In [1]: import numpy as np

In [2]: np.set_printoptions(precision=2, suppress=True, linewidth=200)

In [3]: rng = np.random.default_rng(439404)

In [4]: feats = np.eye(4, dtype=int)[rng.permutation(4)] * np.array([3, 1, -4, 2])

In [5]: feats
Out[5]: 
array([[ 0,  1,  0,  0],
       [ 3,  0,  0,  0],
       [ 0,  0, -4,  0],
       [ 0,  0,  0,  2]])

In [6]: evals, V = np.linalg.eig(feats)

In [7]: round(np.prod(evals), 2)
Out[7]: np.float64(24.0)

In [8]: P = np.triu(np.array([[0, 0, 1, 1], [0, 0, 0, 1], [0, 1, 2, 2], [2, 1, 1, 0]]), 1) + np.eye(4)

In [9]: M2 = P @ feats @ np.linalg.inv(P)

In [10]: np.trace(M2), np.trace(feats)
Out[10]: (np.float64(-2.0), np.int64(-2))

In [11]: np.poly(M2)
Out[11]: array([  1.,   2., -11.,  -6.,  24.])

In [12]: np.linalg.matrix_rank(M2)
Out[12]: np.int64(4)

In [13]: M2 = np.array([[3, 2], [3, 3]])

In [14]: cent = np.kron(M2, feats)

In [15]: round(float(np.linalg.norm(cent, 2)), 2), round(np.linalg.norm(M2, 2) * np.linalg.norm(feats, 2), 2)
Out[15]: (22.17, np.float64(22.17))

In [16]: cent
Out[16]: 
array([[  0,   3,   0,   0,   0,   2,   0,   0],
       [  9,   0,   0,   0,   6,   0,   0,   0],
       [  0,   0, -12,   0,   0,   0,  -8,   0],
       [  0,   0,   0,   6,   0,   0,   0,   4],
       [  0,   3,   0,   0,   0,   3,   0,   0],
       [  9,   0,   0,   0,   9,   0,   0,   0],
       [  0,   0, -12,   0,   0,   0, -12,   0],
       [  0,   0,   0,   6,   0,   0,   0,   6]])

In [17]: q, V = np.linalg.qr(feats[:, :3])[0], np.linalg.qr(feats[:, 3:])[0]

In [18]: sigma = np.linalg.svd(q.T @ V, compute_uv=False)

In [19]: sigma
Out[19]: array([0.])

In [20]: (sigma > 0.9).sum()
Out[20]: np.int64(0)

In [21]: idx = rng.permutation(4)

In [22]: idx
Out[22]: array([3, 2, 0, 1])

In [23]: M2 = feats[idx][:, idx]

In [24]: np.trace(M2)
Out[24]: np.int64(-2)

In [25]: M2
Out[25]: 
array([[ 2,  0,  0,  0],
       [ 0, -4,  0,  0],
       [ 0,  0,  0,  1],
       [ 0,  0,  3,  0]])

In [26]: W0 = np.load("data.npy")

In [27]: W0
Out[27]: 
array([[ 2.67, -2.24, -1.18,  2.  ,  0.13],
       [-2.24,  0.7 ,  0.35,  1.03,  1.74],
       [-1.18,  0.35, -1.68, -0.76, -0.26],
       [ 2.  ,  1.03, -0.76,  1.3 ,  2.27],
       [ 0.13,  1.74, -0.26,  2.27,  0.  ]])

In [28]: M2 = W0 + rng.integers(-2, 3, (5, 2)) @ rng.integers(-2, 3, (2, 5))

In [29]: M2
Out[29]: 
array([[ 4.67, -3.24,  0.82,  4.  ,  2.13],
       [-4.24,  1.7 , -0.65, -2.97, -0.26],
       [ 0.82, -0.65, -1.68,  5.24,  1.74],
       [ 6.  , -0.97,  5.24,  1.3 ,  6.27],
       [ 0.13,  1.74, -0.26,  2.27,  0.  ]])

In [30]: M2 - W0
Out[30]: 
array([[ 2., -1.,  2.,  2.,  2.],
       [-2.,  1., -1., -4., -2.],
       [ 2., -1.,  0.,  6.,  2.],
       [ 4., -2.,  6.,  0.,  4.],
       [ 0.,  0.,  0.,  0.,  0.]])

In [31]: np.abs(M2 - W0).sum(axis=1)
Out[31]: array([ 9., 10., 11., 16.,  0.])

In [32]: np.linalg.matrix_rank(M2 - W0, tol=1e-8)
Out[32]: np.int64(2)

In [33]: np.round(np.linalg.svd(M2 - W0, compute_uv=False), 2) + 0
Out[33]: array([10.82,  6.55,  0.  ,  0.  ,  0.  ])

In [34]: M2 = np.linalg.inv(W0)

In [35]: np.round(np.linalg.det(W0) * np.linalg.det(M2), 2)
Out[35]: np.float64(1.0)

In [36]: round(float(np.linalg.cond(W0)), 2)
Out[36]: 2.51

In [37]: np.allclose(M2, W0.T)
Out[37]: False

In [38]: np.round(np.linalg.inv(M2), 2) + 0
Out[38]: 
array([[ 2.67, -2.24, -1.18,  2.  ,  0.13],
       [-2.24,  0.7 ,  0.35,  1.03,  1.74],
       [-1.18,  0.35, -1.68, -0.76, -0.26],
       [ 2.  ,  1.03, -0.76,  1.3 ,  2.27],
       [ 0.13,  1.74, -0.26,  2.27,  0.  ]])

In [39]: np.round(np.linalg.slogdet(W0)[0], 2)
Out[39]: np.float64(-1.0)

In [40]: np.abs(W0).max()
Out[40]: np.float64(2.67)

In [41]: np.linalg.svd(W0, compute_uv=False)
Out[41]: array([5.  , 3.99, 2.01, 2.  , 1.99])

In [42]: W0.sum(axis=0)
Out[42]: array([ 1.38,  1.58, -3.53,  5.84,  3.88])

In [43]: W0.mean(axis=0)
Out[43]: array([ 0.28,  0.32, -0.71,  1.17,  0.78])

In [44]: W0.sum(axis=1)
Out[44]: array([ 1.38,  1.58, -3.53,  5.84,  3.88])

In [45]: q, V = np.linalg.qr(W0[:, :3])[0], np.linalg.qr(W0[:, 3:])[0]

In [46]: sigma = np.linalg.svd(q.T @ V, compute_uv=False)

In [47]: sigma
Out[47]: array([0.6 , 0.33])

In [48]: evals, V = np.linalg.eig(W0)

In [49]: evals
Out[49]: array([ 5.  ,  3.99, -1.99, -2.  , -2.01])

In [50]: round(np.prod(evals), 2)
Out[50]: np.float64(-160.38)

In [51]: np.sort(np.linalg.eigvals(W0 @ W0))
Out[51]: array([ 3.97,  4.01,  4.04, 15.96, 25.02])

In [52]: np.sort(np.linalg.eigvals(np.linalg.inv(W0)))
Out[52]: array([-0.5 , -0.5 , -0.5 ,  0.2 ,  0.25])

In [53]: np.round(W0 @ V[:, 0] - evals[0] * V[:, 0], 2) + 0
Out[53]: array([0., 0., 0., 0., 0.])

In [54]: arr = np.loadtxt("test3.csv", delimiter=",")

In [55]: arr
Out[55]: 
array([[ 1., -1., -1.,  1., -1.,  1.,  1., -1.],
       [ 1.,  1.,  1.,  1., -1., -1., -1., -1.],
       [ 1.,  1.,  1.,  1.,  1.,  1.,  1.,  1.],
       [ 1.,  1., -1., -1., -1., -1.,  1.,  1.],
       [ 1.,  1., -1., -1.,  1.,  1., -1., -1.],
       [ 1., -1.,  1., -1.,  1., -1.,  1., -1.],
       [ 1., -1.,  1., -1., -1.,  1., -1.,  1.],
       [ 1., -1., -1.,  1.,  1., -1., -1.,  1.]])

In [56]: x0 = np.array([-1, 0, 1, -2, -2, 0, -2, -1])

In [57]: rhs = arr @ x0

In [58]: b, lr = np.zeros(8), 1 / np.linalg.norm(arr, 2) ** 2

In [59]: for i in range(10):
    ...:     b -= lr * arr.T @ (arr @ b - rhs)
    ...:     if i % 2 == 0: print(i, round(np.linalg.norm(arr @ b - rhs), 2))
    ...: 
0 0.0
2 0.0
4 0.0
6 0.0
8 0.0

In [60]: b.round(2) + 0
Out[60]: array([-1.,  0.,  1., -2., -2.,  0., -2., -1.])

In [61]: round(np.linalg.cond(arr), 2)
Out[61]: np.float64(1.0)

In [62]: M2 = np.array([[-2, -1],
    ...:     [-2, 1],
    ...:     [0, -2],
    ...:     [-2, 2],
    ...:     [1, 1],
    ...:     [-2, -2],
    ...:     [1, 0],
    ...:     [-2, 2]])

In [63]: np.einsum("ik,kj->ij", arr, M2)
Out[63]: 
array([[-2., -3.],
       [-4., -1.],
       [-8.,  1.],
       [-2.,  3.],
       [-2., -3.],
       [ 8., -5.],
       [-4., -7.],
       [-2.,  7.]])

In [64]: np.vstack([arr, M2.T]).shape
Out[64]: (10, 8)

In [65]: np.einsum("ij->j", arr)
Out[65]: array([8., 0., 0., 0., 0., 0., 0., 0.])

In [66]: idx = rng.integers(0, 2, 7)

In [67]: m1 = (idx[:, None] == idx) * 4 + np.eye(7)

In [68]: m1
Out[68]: 
array([[5., 4., 4., 4., 0., 0., 4.],
       [4., 5., 4., 4., 0., 0., 4.],
       [4., 4., 5., 4., 0., 0., 4.],
       [4., 4., 4., 5., 0., 0., 4.],
       [0., 0., 0., 0., 5., 4., 0.],
       [0., 0., 0., 0., 4., 5., 0.],
       [4., 4., 4., 4., 0., 0., 5.]])

In [69]: x0 = np.ones(7)

In [70]: for _ in range(4):
    ...:     x0 = m1 @ x0
    ...:     x0 /= np.linalg.norm(x0)
    ...:     print(round(x0 @ m1 @ x0, 2))
    ...: 
20.18
20.84
20.97
20.99

In [71]: round(float(np.linalg.eigvalsh(m1)[-1]), 2)
Out[71]: 21.0

In [72]: np.round(np.linalg.det(m1), 2)
Out[72]: np.float64(189.0)

In [73]: np.linalg.matrix_power(m1, 4)
Out[73]: 
array([[38897., 38896., 38896., 38896.,     0.,     0., 38896.],
       [38896., 38897., 38896., 38896.,     0.,     0., 38896.],
       [38896., 38896., 38897., 38896.,     0.,     0., 38896.],
       [38896., 38896., 38896., 38897.,     0.,     0., 38896.],
       [    0.,     0.,     0.,     0.,  3281.,  3280.,     0.],
       [    0.,     0.,     0.,     0.,  3280.,  3281.,     0.],
       [38896., 38896., 38896., 38896.,     0.,     0., 38897.]])

In [74]: np.allclose(m1, m1.T)
Out[74]: True

In [75]: evals, V = np.linalg.eigh(m1)

In [76]: np.linalg.eigvalsh(m1 @ m1)
Out[76]: array([  1.,   1.,   1.,   1.,   1.,  81., 441.])

In [77]: np.round(np.linalg.eigvalsh(m1 + -1 * np.eye(7)), 2) + 0
Out[77]: array([ 0.,  0.,  0.,  0.,  0.,  8., 20.])

In [78]: np.abs(V[:, -1]).round(6).argmax()
Out[78]: np.int64(0)

In [79]: np.round(V.T @ V, 2) + 0
Out[79]: 
array([[1., 0., 0., 0., 0., 0., 0.],
       [0., 1., 0., 0., 0., 0., 0.],
       [0., 0., 1., 0., 0., 0., 0.],
       [0., 0., 0., 1., 0., 0., 0.],
       [0., 0., 0., 0., 1., 0., 0.],
       [0., 0., 0., 0., 0., 1., 0.],
       [0., 0., 0., 0., 0., 0., 1.]])

In [80]: low = np.linalg.cholesky(m1)

In [81]: np.linalg.eigvalsh(m1).min() > 0
Out[81]: np.True_

In [82]: np.diag(low) ** 2
Out[82]: array([5.  , 1.8 , 1.44, 1.31, 5.  , 1.8 , 1.24])

In [83]: mat = np.load("case7.npy")

In [84]: mat
Out[84]: 
array([[ 1,  1,  1,  1,  1,  1,  1,  1],
       [ 1,  1, -1, -1, -1, -1,  1,  1]])

In [85]: idx = rng.permutation(4)

In [86]: M2 = feats[:, idx] * rng.choice([-1, 1], 4)

In [87]: M2
Out[87]: 
array([[0, 0, 1, 0],
       [3, 0, 0, 0],
       [0, 0, 0, 4],
       [0, 2, 0, 0]])

In [88]: left, _, Vh = np.linalg.svd(feats.T @ M2)

In [89]: idx
Out[89]: array([0, 3, 1, 2])

In [90]: left @ Vh
Out[90]: 
array([[ 1.,  0.,  0.,  0.],
       [ 0.,  0.,  1.,  0.],
       [ 0.,  0.,  0., -1.],
       [ 0.,  1.,  0.,  0.]])

In [91]: np.linalg.lstsq(feats, M2)[0]
Out[91]: 
array([[ 1.,  0.,  0.,  0.],
       [ 0.,  0.,  1.,  0.],
       [ 0.,  0.,  0., -1.],
       [ 0.,  1.,  0.,  0.]])

In [92]: t = np.radians(60)

In [93]: r_ = np.eye(8)

In [94]: r_[6, 6] = r_[5, 5] = np.cos(t)

In [95]: r_[6, 5], r_[5, 6] = -np.sin(t), np.sin(t)

In [96]: r_
Out[96]: 
array([[ 1.  ,  0.  ,  0.  ,  0.  ,  0.  ,  0.  ,  0.  ,  0.  ],
       [ 0.  ,  1.  ,  0.  ,  0.  ,  0.  ,  0.  ,  0.  ,  0.  ],
       [ 0.  ,  0.  ,  1.  ,  0.  ,  0.  ,  0.  ,  0.  ,  0.  ],
       [ 0.  ,  0.  ,  0.  ,  1.  ,  0.  ,  0.  ,  0.  ,  0.  ],
       [ 0.  ,  0.  ,  0.  ,  0.  ,  1.  ,  0.  ,  0.  ,  0.  ],
       [ 0.  ,  0.  ,  0.  ,  0.  ,  0.  ,  0.5 ,  0.87,  0.  ],
       [ 0.  ,  0.  ,  0.  ,  0.  ,  0.  , -0.87,  0.5 ,  0.  ],
       [ 0.  ,  0.  ,  0.  ,  0.  ,  0.  ,  0.  ,  0.  ,  1.  ]])

In [97]: M2 = mat @ r_.T

In [98]: np.allclose(np.linalg.norm(mat, axis=1), np.linalg.norm(M2, axis=1))
Out[98]: True

In [99]: M2
Out[99]: 
array([[ 1.  ,  1.  ,  1.  ,  1.  ,  1.  ,  1.37, -0.37,  1.  ],
       [ 1.  ,  1.  , -1.  , -1.  , -1.  ,  0.37,  1.37,  1.  ]])

In [100]: np.linalg.svd(mat, compute_uv=False), np.linalg.svd(M2, compute_uv=False)
Out[100]: (array([2.83, 2.83]), array([2.83, 2.83]))
